% ipython --no-banner

In [1]: import numpy as np

In [2]: import numpy.linalg as la

In [3]: np.set_printoptions(precision=2, suppress=True, linewidth=160)

In [4]: def tidy(a):
   ...:     return np.round(a, 2) + 0
   ...: 

In [5]: X = np.loadtxt("sample5.csv", delimiter=",")

In [6]: X
Out[6]: 
array([[ 2.22, -5.96,  1.23, -3.48, -0.01,  6.76,  0.28],
       [-0.35, -2.81,  2.65, -8.8 , -0.63, -2.4 , -1.22],
       [-0.64, -2.17,  0.34, -1.78, -6.44, -0.76, -7.04],
       [-5.23,  0.33,  4.58, -6.32,  1.35, -2.53,  1.83],
       [ 2.89,  5.45,  3.85, -0.38, -0.61,  5.24, -4.39],
       [-5.72, -5.52,  2.72, -3.15,  1.46, -4.06,  0.94],
       [-3.59,  6.88,  1.69, -1.89,  3.32,  0.98,  4.62],
       [ 3.01,  2.28,  5.51,  1.94, -4.46, -5.12, -2.34],
       [ 1.19,  2.18, -3.13,  7.47, -4.94, -1.97, -0.07],
       [-1.9 , -4.25, -1.59, -7.14,  4.27, -1.19, -2.28],
       [-3.56,  3.33,  0.11,  2.87,  3.7 , -3.93, -6.23],
       [-2.78,  1.73,  0.67,  0.26,  7.91, -4.46, -2.52],
       [ 1.85, -1.54,  2.67,  4.98,  6.19, -2.49,  4.22],
       [ 4.58,  1.96, -1.35,  5.44, -1.33, -4.23,  4.9 ],
       [-2.47, -1.31, -4.65,  5.83, -3.45, -3.96, -3.  ],
       [-0.13, -3.85, -6.31, -3.84,  3.74, -3.93, -1.11],
       [-1.59, -2.43,  7.04,  2.03,  0.08,  5.41, -2.94],
       [ 6.2 ,  4.29,  3.68, -2.54, -0.11, -0.55, -4.78],
       [ 4.65, -2.75,  3.39,  4.52,  3.35, -0.72,  5.21],
       [ 1.38,  1.31, -7.09, -0.8 ,  5.97, -1.26, -2.85],
       [-2.44,  1.67, -3.79, -0.68,  5.9 ,  4.5 , -4.63],
       [ 4.77,  2.1 , -1.26,  3.95, -2.1 , -0.42, -7.14],
       [-5.48, -1.79, -1.05,  6.77, -4.39,  0.26,  0.73],
       [ 2.48,  3.08,  4.25,  2.88,  5.91, -4.78,  0.41],
       [-0.19, -4.74,  2.96, -6.48, -3.57,  3.45, -1.46],
       [ 4.9 ,  0.27, -4.93,  0.21,  3.24,  5.66,  3.01],
       [-4.12,  2.78, -7.22,  3.53, -2.4 ,  2.1 , -0.7 ],
       [-3.41,  1.1 , -0.86,  6.41, -0.42, -5.88, -3.25],
       [ 5.27,  5.27, -2.05,  3.02, -3.07,  4.59, -0.76]])

In [7]: Ac = X - X.mean(axis=0)

In [8]: V = la.svd(Ac)[2][:5]

In [9]: Y = Ac - Ac @ V.T @ V

In [10]: la.norm(Y, axis=1).round(6).argmax()
Out[10]: np.int64(6)

In [11]: tidy((Ac @ V.T).std(axis=0))
Out[11]: array([4.99, 4.2 , 3.92, 3.79, 3.4 ])
